In [1]: import numpy as np

In [2]: import numpy.linalg as la

In [3]: np.set_printoptions(precision=2, suppress=True, linewidth=140, floatmode="fixed")

In [4]: def rd(a):
   ...:     return np.round(a, 2) + 0
   ...: 

In [5]: mat = np.array([[1.0, -3.0], [-3.0, 3.0]])

In [6]: rd(la.det(mat[::-1]))
Out[6]: np.float64(6.0)

In [7]: np.einsum("ii->", mat)
Out[7]: np.float64(4.0)

In [8]: rd(np.poly(mat))
Out[8]: array([ 1.00, -4.00, -6.00])

In [9]: np.einsum("ij,ji->", mat, mat)
Out[9]: np.float64(28.0)

In [10]: rd(la.det(mat.T))
Out[10]: np.float64(-6.0)

In [11]: rd(la.eigvals(mat).sum().real)
Out[11]: np.float64(4.0)

In [12]: ang = np.radians(90)

In [13]: R = np.eye(2)

In [14]: R[0, 0] = R[1, 1] = np.cos(ang)

In [15]: R[0, 1], R[1, 0] = -np.sin(ang), np.sin(ang)

In [16]: rd(R)
Out[16]: 
array([[ 0.00, -1.00],
       [ 1.00,  0.00]])

In [17]: Y = mat @ R.T

In [18]: rd(la.det(R)), rd(np.trace(R))
Out[18]: (np.float64(1.0), np.float64(0.0))

In [19]: np.allclose(la.norm(mat, axis=1), la.norm(Y, axis=1))
Out[19]: True

In [20]: np.abs(Y - mat).max(axis=0)
Out[20]: array([2.00, 6.00])

In [21]: rd(la.svd(mat, compute_uv=False)), rd(la.svd(Y, compute_uv=False))
Out[21]: (array([5.16, 1.16]), array([5.16, 1.16]))

In [22]: C2 = mat.T @ mat

In [23]: np.trace(C2), (mat ** 2).sum()
Out[23]: (np.float64(28.0), np.float64(28.0))

In [24]: (mat @ mat.T).shape
Out[24]: (2, 2)

In [25]: la.matrix_rank(C2)
Out[25]: np.int64(2)

In [26]: Y = np.array([[7, 7], [4, 4]])

In [27]: mat @ Y
Out[27]: 
array([[-5.00, -5.00],
       [-9.00, -9.00]])

In [28]: np.einsum("ij->j", mat)
Out[28]: array([-2.00,  0.00])

In [29]: np.einsum("ik,kj->ij", mat, Y)
Out[29]: 
array([[-5.00, -5.00],
       [-9.00, -9.00]])

In [30]: Y.T @ mat.T
Out[30]: 
array([[-5.00, -9.00],
       [-5.00, -9.00]])

In [31]: la.matrix_rank(np.vstack([mat, Y.T]))
Out[31]: np.int64(2)

In [32]: K = np.loadtxt("a.csv", delimiter=",")

In [33]: rd(K)
Out[33]: 
array([[ 0.24, -0.42],
       [-0.42,  0.76]])

In [34]: rd(la.norm(K, 2) / la.norm(K))
Out[34]: np.float64(1.0)

In [35]: F = np.loadtxt("arr.csv", delimiter=",")

In [36]: F
Out[36]: 
array([[-3.00,  0.00,  0.00, -3.00],
       [ 2.00,  2.00,  1.00,  1.00],
       [ 1.00, -1.00,  1.00,  0.00],
       [ 2.00, -3.00,  2.00,  1.00]])

In [37]: Uu, sigma, Vt = la.svd(K)

In [38]: np.argmax(sigma[:-1] / (sigma[1:] + 1e-6)) + 1
Out[38]: np.int64(1)

In [39]: Y = Uu[:, :1] @ np.diag(sigma[:1]) @ Vt[:1]

In [40]: rd(la.norm(K - Y) / la.norm(K))
Out[40]: np.float64(0.0)

In [41]: la.matrix_rank(K, rtol=0.05)
Out[41]: np.int64(1)

In [42]: O, R = la.qr(F)

In [43]: rd(R)
Out[43]: 
array([[ 4.24, -0.71,  1.65,  3.06],
       [ 0.00, -3.67,  1.04, -0.32],
       [ 0.00,  0.00, -1.48,  1.17],
       [ 0.00,  0.00,  0.00,  0.39]])

In [44]: np.allclose(R.T @ R, F.T @ F)
Out[44]: True

In [45]: rd(O.T @ O)
Out[45]: 
array([[1.00, 0.00, 0.00, 0.00],
       [0.00, 1.00, 0.00, 0.00],
       [0.00, 0.00, 1.00, 0.00],
       [0.00, 0.00, 0.00, 1.00]])

In [46]: rd(np.abs(np.diag(R)))
Out[46]: array([4.24, 3.67, 1.48, 0.39])

In [47]: Y = np.array([[1, -1], [-1, -1]])

In [48]: C = np.kron(Y, R)

In [49]: C.shape
Out[49]: (8, 8)

In [50]: rd(la.norm(C, 2)), rd(la.norm(Y, 2) * la.norm(R, 2))
Out[50]: (np.float64(7.92), np.float64(7.92))

In [51]: rd(C)
Out[51]: 
array([[ 4.24, -0.71,  1.65,  3.06, -4.24,  0.71, -1.65, -3.06],
       [ 0.00, -3.67,  1.04, -0.32,  0.00,  3.67, -1.04,  0.32],
       [ 0.00,  0.00, -1.48,  1.17,  0.00,  0.00,  1.48, -1.17],
       [ 0.00,  0.00,  0.00,  0.39,  0.00,  0.00,  0.00, -0.39],
       [-4.24,  0.71, -1.65, -3.06, -4.24,  0.71, -1.65, -3.06],
       [ 0.00,  3.67, -1.04,  0.32,  0.00,  3.67, -1.04,  0.32],
       [ 0.00,  0.00,  1.48, -1.17,  0.00,  0.00,  1.48, -1.17],
       [ 0.00,  0.00,  0.00, -0.39,  0.00,  0.00,  0.00, -0.39]])

In [52]: E = np.load("data.npy")

In [53]: E
Out[53]: 
array([[0, 1, 0],
       [1, 0, 0],
       [0, 0, 1]])

In [54]: np.kron(np.eye(2, dtype=int), E)
Out[54]: 
array([[0, 1, 0, 0, 0, 0],
       [1, 0, 0, 0, 0, 0],
       [0, 0, 1, 0, 0, 0],
       [0, 0, 0, 0, 1, 0],
       [0, 0, 0, 1, 0, 0],
       [0, 0, 0, 0, 0, 1]])

In [55]: rd(la.det(2 * E)), rd(la.det(E))
Out[55]: (np.float64(-8.0), np.float64(-1.0))

In [56]: rd(la.eigvals(E).sum().real)
Out[56]: np.float64(1.0)

In [57]: np.einsum("ij,ji->", E, E)
Out[57]: np.int64(3)

In [58]: np.einsum("ii->", E)
Out[58]: np.int64(1)

In [59]: rng = np.random.default_rng(5107)

In [60]: Y = E + rng.integers(-2, 3, (3, 1)) @ rng.integers(-2, 3, (1, 3))

In [61]: Y
Out[61]: 
array([[ 0,  2, -1],
       [ 1,  0,  0],
       [ 0,  0,  1]])

In [62]: Y - E
Out[62]: 
array([[ 0,  1, -1],
       [ 0,  0,  0],
       [ 0,  0,  0]])

In [63]: X = np.array([[86.0, 63.0, 81.0], [63.0, 54.0, 63.0], [81.0, 63.0, 86.0]])

In [64]: rd(la.eigvals(X).sum().real)
Out[64]: np.float64(226.0)

In [65]: rd(la.eigvals(X))
Out[65]: array([  5.00, 216.00,   5.00])

In [66]: np.kron(np.eye(2, dtype=int), X)
Out[66]: 
array([[86.00, 63.00, 81.00,  0.00,  0.00,  0.00],
       [63.00, 54.00, 63.00,  0.00,  0.00,  0.00],
       [81.00, 63.00, 86.00,  0.00,  0.00,  0.00],
       [ 0.00,  0.00,  0.00, 86.00, 63.00, 81.00],
       [ 0.00,  0.00,  0.00, 63.00, 54.00, 63.00],
       [ 0.00,  0.00,  0.00, 81.00, 63.00, 86.00]])

In [67]: rd(la.det(2 * X)), rd(la.det(X))
Out[67]: (np.float64(43200.0), np.float64(5400.0))
